$ ipython --no-banner

In [1]: import numpy as np

In [2]: import numpy.linalg as la

In [3]: np.set_printoptions(precision=2, suppress=True, linewidth=160, floatmode="fixed")

In [4]: rd = lambda a: np.round(a, 2) + 0

In [5]: J = np.load("mat.npy")

In [6]: rd(J)
Out[6]: 
array([[ 2.87, -1.30, -3.03,  2.87, -0.29],
       [ 1.26, -1.95,  1.52, -0.72, -0.15],
       [ 1.58, -3.45, -3.92,  2.89,  2.10],
       [ 1.69, -2.66, -2.40,  2.05,  1.16],
       [ 2.59,  3.01, -0.39,  4.82, -1.19],
       [ 3.69, -0.77, -4.13,  3.67, -0.97],
       [-0.84, -1.94,  4.49, -1.59,  1.52],
       [ 1.89, -0.99, -2.00,  3.12,  0.66],
       [-1.27, -2.70,  3.56, -1.00,  2.62],
       [ 0.08, -2.65,  3.35, -2.07,  0.71],
       [-4.14, -7.18,  4.16, -3.20,  6.63],
       [-1.54, -3.70,  1.02,  0.82,  4.30],
       [-0.28, -3.90,  0.18,  0.20,  2.83],
       [-0.42, -3.89,  1.32, -0.80,  2.47],
       [ 3.90,  3.23,  1.63,  1.70, -4.16],
       [ 2.90,  3.18, -0.03,  4.31, -1.84],
       [ 3.05, -0.29,  0.24,  0.41, -2.19],
       [-1.25, -6.23,  0.40, -1.37,  4.18],
       [ 5.32,  3.39, -4.30,  6.38, -3.33],
       [-1.76, -4.48,  3.70, -2.42,  3.29],
       [ 1.70, -4.90, -2.53, -0.07,  1.22]])

In [7]: J[:, 5]
IndexError: index 5 is out of bounds for axis 1 with size 5


In [8]: np.unravel_index(np.abs(J).argmax(), J.shape)
Out[8]: (np.int64(10), np.int64(1))

In [9]: z = J[:, 3] > np.median(J[:, 3])

In [10]: u = J[z].mean(axis=0) - J[~z].mean(axis=0)

In [11]: rd((((J - J.mean(axis=0)) @ u > 0) == z).mean())
Out[11]: np.float64(0.9)

In [12]: np.argsort(-np.abs(u).round(6), kind="stable")
Out[12]: array([3, 1, 2, 0, 4])

In [13]: z.astype(int)
Out[13]: array([1, 0, 1, 1, 1, 1, 0, 1, 0, 0, 0, 1, 0, 0, 1, 1, 0, 0, 1, 0, 0])

In [14]: C = J[[0, 11]].astype(float)

In [15]: for _ in range(5):
    ...:     z = la.norm(J[:, None] - C, axis=-1).argmin(axis=1)
    ...:     C = np.array([J[z == j].mean(axis=0) for j in range(2)])
    ...: 

In [16]: z
Out[16]: array([0, 1, 0, 0, 0, 0, 1, 0, 1, 1, 1, 1, 1, 1, 0, 0, 0, 1, 0, 1, 1])

In [17]: np.bincount(z)
Out[17]: array([10, 11])

In [18]: rd(C)
Out[18]: 
array([[ 2.95,  0.34, -1.83,  3.22, -1.00],
       [-0.77, -3.96,  1.92, -1.11,  2.69]])

In [19]: E = np.array([[1.2, 1.8, -1.6],
    ...:     [0.4, 0.5, 1.4],
    ...:     [0.3, -1.0, -0.2],
    ...:     [0.6, 0.0, -0.1],
    ...:     [1.8, -1.3, 0.1],
    ...:     [-0.5, 0.9, -1.5],
    ...:     [-0.2, 0.0, -0.1],
    ...:     [0.0, 0.7, 0.6],
    ...:     [1.1, 0.1, -0.7]])

In [20]: E
Out[20]: 
array([[ 1.20,  1.80, -1.60],
       [ 0.40,  0.50,  1.40],
       [ 0.30, -1.00, -0.20],
       [ 0.60,  0.00, -0.10],
       [ 1.80, -1.30,  0.10],
       [-0.50,  0.90, -1.50],
       [-0.20,  0.00, -0.10],
       [ 0.00,  0.70,  0.60],
       [ 1.10,  0.10, -0.70]])

In [21]: A2 = np.array([[-5, -5], [5, 4], [-3, 0]])

In [22]: np.vstack([E, A2.T]).shape
Out[22]: (11, 3)

In [23]: np.einsum("ij,ij->", E, A2)
ValueError: operands could not be broadcast together with remapped shapes [original->remapped]: (9,3)->(9,3) (3,2)->(3,2) 


In [24]: rd(np.einsum("ik,kj->ji", E, A2))
Out[24]: 
array([[  7.80,  -3.70,  -5.90,  -2.70, -15.80,  11.50,   1.30,   1.70,  -2.90],
       [  1.20,   0.00,  -5.50,  -3.00, -14.20,   6.10,   1.00,   2.80,  -5.10]])

In [25]: A2 @ E
ValueError: matmul: Input operand 1 has a mismatch in its core dimension 0, with gufunc signature (n?,k),(k,m?)->(n?,m?) (size 9 is different from 2)


In [26]: rd(E @ A2)
Out[26]: 
array([[  7.80,   1.20],
       [ -3.70,   0.00],
       [ -5.90,  -5.50],
       [ -2.70,  -3.00],
       [-15.80, -14.20],
       [ 11.50,   6.10],
       [  1.30,   1.00],
       [  1.70,   2.80],
       [ -2.90,  -5.10]])

In [27]: la.matrix_rank(E @ A2)
Out[27]: np.int64(2)

In [28]: rd(A2.T @ E.T)
Out[28]: 
array([[  7.80,  -3.70,  -5.90,  -2.70, -15.80,  11.50,   1.30,   1.70,  -2.90],
       [  1.20,   0.00,  -5.50,  -3.00, -14.20,   6.10,   1.00,   2.80,  -5.10]])

In [29]: rng = np.random.default_rng(319643)

In [30]: feats = rng.normal(size=(23, 4)) + 20 * np.array([0, -3, -3, -1])

In [31]: rd(feats)
Out[31]: 
array([[  1.91, -59.41, -58.86, -21.13],
       [ -0.20, -61.04, -59.80, -19.97],
       [  0.19, -61.94, -58.40, -20.11],
       [  1.32, -59.44, -59.55, -19.96],
       [ -0.76, -59.15, -61.82, -19.42],
       [ -0.09, -60.95, -59.85, -20.62],
       [  0.73, -59.55, -59.35, -19.27],
       [  0.29, -60.76, -59.05, -19.69],
       [ -0.14, -60.47, -60.19, -21.33],
       [ -1.07, -60.84, -60.37, -20.12],
       [  0.19, -62.34, -60.97, -20.72],
       [  0.82, -59.76, -59.25, -19.02],
       [ -0.40, -60.11, -60.84, -20.65],
       [  1.16, -61.06, -60.32, -19.25],
       [ -1.03, -61.25, -58.81, -19.87],
       [  1.30, -61.61, -58.82, -20.21],
       [  0.25, -60.40, -59.93, -21.34],
       [  0.08, -60.53, -59.54, -19.22],
       [ -0.47, -60.39, -58.74, -20.55],
       [  0.04, -58.90, -60.38, -20.69],
       [ -0.72, -61.44, -61.16, -20.74],
       [  0.23, -60.63, -59.64, -17.36],
       [  0.43, -60.28, -60.39, -21.01]])

In [32]: z = feats[:, 1] > np.median(feats[:, 1])

In [33]: u = feats[z].mean(axis=0) - feats[~z].mean(axis=0)

In [34]: z.astype(int)
Out[34]: array([1, 0, 0, 1, 1, 0, 1, 0, 1, 0, 0, 1, 1, 0, 0, 0, 1, 0, 1, 1, 0, 0, 1])

In [35]: (((feats - feats.mean(axis=0)) @ u > 0) == z).mean()
Out[35]: np.float64(1.0)

In [36]: np.argsort(-np.abs(u).round(6), kind="stable")
Out[36]: array([1, 3, 0, 2])

In [37]: hat = feats @ la.solve(feats.T @ feats, feats.T)

In [38]: rd(la.eigvalsh(hat))
Out[38]: array([0.00, 0.00, 0.00, 0.00, 0.00, 0.00, 0.00, 0.00, 0.00, 0.00, 0.00, 0.00, 0.00, 0.00, 0.00, 0.00, 0.00, 0.00, 0.00, 1.00, 1.00, 1.00, 1.00])

In [39]: np.allclose(hat @ hat, hat)
Out[39]: True

In [40]: rd(np.trace(hat))
Out[40]: np.float64(4.0)

In [41]: def softmax(z):
    ...:     e = np.exp(z - z.max(axis=-1, keepdims=True))
    ...:     return e / e.sum(axis=-1, keepdims=True)
    ...: 

In [42]: rd(softmax(10 * feats[11]))
Out[42]: array([1.00, 0.00, 0.00, 0.00])

In [43]: scores = feats @ feats.T / np.sqrt(4)

In [44]: softmax(scores).round(6).argmax(axis=1)
Out[44]: array([10, 10, 10, 10, 10, 10, 10, 10, 10, 10, 10, 10, 10, 10, 10, 10, 10, 10, 10, 10, 10, 10, 10])

In [45]: mat = np.load("a.npy")

In [46]: mat
Out[46]: 
array([[-2.00, -3.00,  3.00,  2.00, -3.00,  1.00, -2.00,  0.00, -2.00,  2.00],
       [-3.00, -3.00,  0.00,  1.00, -2.00, -1.00, -2.00,  1.00, -3.00, -1.00],
       [ 0.00,  0.00,  2.00, -1.00,  2.00,  3.00,  2.00,  0.00, -2.00, -1.00],
       [ 0.00,  0.00,  0.00, -1.00, -3.00, -1.00,  3.00,  3.00, -3.00,  3.00],
       [ 0.00,  0.00, -2.00, -2.00,  2.00, -3.00,  3.00,  2.00, -1.00,  2.00],
       [ 0.00,  0.00, -2.00,  3.00,  1.00,  0.00, -2.00,  0.00, -2.00, -1.00],
       [ 0.00,  0.00, -2.00, -2.00, -3.00, -3.00,  2.00, -1.00, -2.00,  2.00],
       [ 0.00,  0.00, -1.00, -1.00, -3.00,  0.00, -2.00,  2.00,  1.00,  0.00],
       [ 0.00,  0.00,  1.00,  2.00,  1.00, -3.00,  2.00,  2.00,  1.00,  0.00],
       [ 0.00,  0.00, -3.00, -3.00, -2.00,  3.00, -1.00,  0.00, -2.00, -3.00]])

In [47]: rd(la.det(mat))
Out[47]: np.float64(-98820.0)

In [48]: rd(np.abs(la.eigvals(mat)).max())
Out[48]: np.float64(7.28)

In [49]: rd(la.matrix_power(mat, 4))
Out[49]: 
array([[  394.00,   465.00,   -90.00,  -709.00,    80.00,   325.00,   756.00,   472.00,   -21.00,   426.00],
       [  465.00,   549.00,   -79.00,  -878.00,   -24.00,   239.00,   823.00,   361.00,   169.00,   409.00],
       [    0.00,     0.00,   -91.00,    57.00,    56.00,    40.00,  -264.00,  -224.00,   209.00,  -174.00],
       [    0.00,     0.00,   843.00,  1058.00,  1265.00,  -386.00,  1114.00,  1089.00,  -447.00,   641.00],
       [    0.00,     0.00,   764.00,   894.00,   937.00,  -326.00,   496.00,   361.00,   242.00,   141.00],
       [    0.00,     0.00,   167.00,   570.00,   180.00,   184.00,  -596.00,  -252.00,   349.00,  -271.00],
       [    0.00,     0.00,   342.00,   181.00,   644.00,  -526.00,  1224.00,   826.00,  -604.00,   730.00],
       [    0.00,     0.00,  -105.00,  -501.00,  -322.00,  -171.00,   721.00,   696.00,  -618.00,   471.00],
       [    0.00,     0.00,   545.00,  1111.00,   731.00,   222.00,  -650.00,  -504.00,   587.00,  -434.00],
       [    0.00,     0.00,  -511.00, -1040.00,  -733.00,  -275.00,   721.00,   572.00,  -722.00,   480.00]])

In [50]: assert mat == mat.T
ValueError: The truth value of an array with more than one element is ambiguous. Use a.any() or a.all()


In [51]: mat.inv()
AttributeError: 'numpy.ndarray' object has no attribute 'inv'


In [52]: la.determinant(mat)
AttributeError: module 'numpy.linalg' has no attribute 'determinant'


In [53]: (mat + mat.T) / 2
Out[53]: 
array([[-2.00, -3.00,  1.50,  1.00, -1.50,  0.50, -1.00,  0.00, -1.00,  1.00],
       [-3.00, -3.00,  0.00,  0.50, -1.00, -0.50, -1.00,  0.50, -1.50, -0.50],
       [ 1.50,  0.00,  2.00, -0.50,  0.00,  0.50,  0.00, -0.50, -0.50, -2.00],
       [ 1.00,  0.50, -0.50, -1.00, -2.50,  1.00,  0.50,  1.00, -0.50,  0.00],
       [-1.50, -1.00,  0.00, -2.50,  2.00, -1.00,  0.00, -0.50,  0.00,  0.00],
       [ 0.50, -0.50,  0.50,  1.00, -1.00,  0.00, -2.50,  0.00, -2.50,  1.00],
       [-1.00, -1.00,  0.00,  0.50,  0.00, -2.50,  2.00, -1.50,  0.00,  0.50],
       [ 0.00,  0.50, -0.50,  1.00, -0.50,  0.00, -1.50,  2.00,  1.50,  0.00],
       [-1.00, -1.50, -0.50, -0.50,  0.00, -2.50,  0.00,  1.50,  1.00, -1.00],
       [ 1.00, -0.50, -2.00,  0.00,  0.00,  1.00,  0.50,  0.00, -1.00, -3.00]])

In [54]: x = np.array([3, 0, 7, 0, 6, 8, 0, -1, 7, 5])

In [55]: h = np.maximum(mat @ x, 0)

In [56]: np.maximum(mat @ (3 * x), 0)
Out[56]: array([ 3.00,  0.00, 93.00,  0.00,  0.00,  0.00,  0.00,  0.00,  0.00,  0.00])

In [57]: np.flatnonzero(h > 1e-9)
Out[57]: array([0, 2])

In [58]: np.maximum(mat @ x, 0) - np.maximum(-mat @ x, 0)
Out[58]: array([  1.00, -56.00,  31.00, -35.00, -25.00, -27.00, -59.00, -20.00,  -6.00, -38.00])

In [59]: rd(np.tanh(mat @ x))
Out[59]: array([ 0.76, -1.00,  1.00, -1.00, -1.00, -1.00, -1.00, -1.00, -1.00, -1.00])

In [60]: mat.T @ h
Out[60]: array([ -2.00,  -3.00,  65.00, -29.00,  59.00,  94.00,  60.00,   0.00, -64.00, -29.00])

In [61]: X = np.load("sample10.npy")

In [62]: X
Out[62]: 
array([[ 4,  9, 10,  8],
       [ 4,  9, 10,  8],
       [ 8,  5,  4,  2],
       [ 4,  9, 10,  8],
       [ 6,  7,  7,  5],
       [ 8,  5,  4,  2],
       [ 8,  5,  4,  2],
       [ 4,  9, 10,  8],
       [ 6,  7,  7,  5],
       [ 4,  9, 10,  8],
       [ 4,  9, 10,  8],
       [ 4,  9, 10,  8],
       [ 4,  9, 10,  8],
       [ 8,  5,  4,  2],
       [ 4,  9, 10,  8],
       [ 8,  5,  4,  2]])

In [63]: rd(np.trace(la.pinv(X) @ X))
Out[63]: np.float64(2.0)

In [64]: np.unique(X.round(6), axis=0).shape
Out[64]: (3, 4)

In [65]: la.lstsq(X[:-1].T, X[-1])[2]
Out[65]: np.int32(2)

In [66]: rd(X @ la.pinv(X) @ X)
Out[66]: 
array([[ 4.00,  9.00, 10.00,  8.00],
       [ 4.00,  9.00, 10.00,  8.00],
       [ 8.00,  5.00,  4.00,  2.00],
       [ 4.00,  9.00, 10.00,  8.00],
       [ 6.00,  7.00,  7.00,  5.00],
       [ 8.00,  5.00,  4.00,  2.00],
       [ 8.00,  5.00,  4.00,  2.00],
       [ 4.00,  9.00, 10.00,  8.00],
       [ 6.00,  7.00,  7.00,  5.00],
       [ 4.00,  9.00, 10.00,  8.00],
       [ 4.00,  9.00, 10.00,  8.00],
       [ 4.00,  9.00, 10.00,  8.00],
       [ 4.00,  9.00, 10.00,  8.00],
       [ 8.00,  5.00,  4.00,  2.00],
       [ 4.00,  9.00, 10.00,  8.00],
       [ 8.00,  5.00,  4.00,  2.00]])

In [67]: np.allclose(X[:-1].T @ la.lstsq(X[:-1].T, X[-1])[0], X[-1])
Out[67]: True
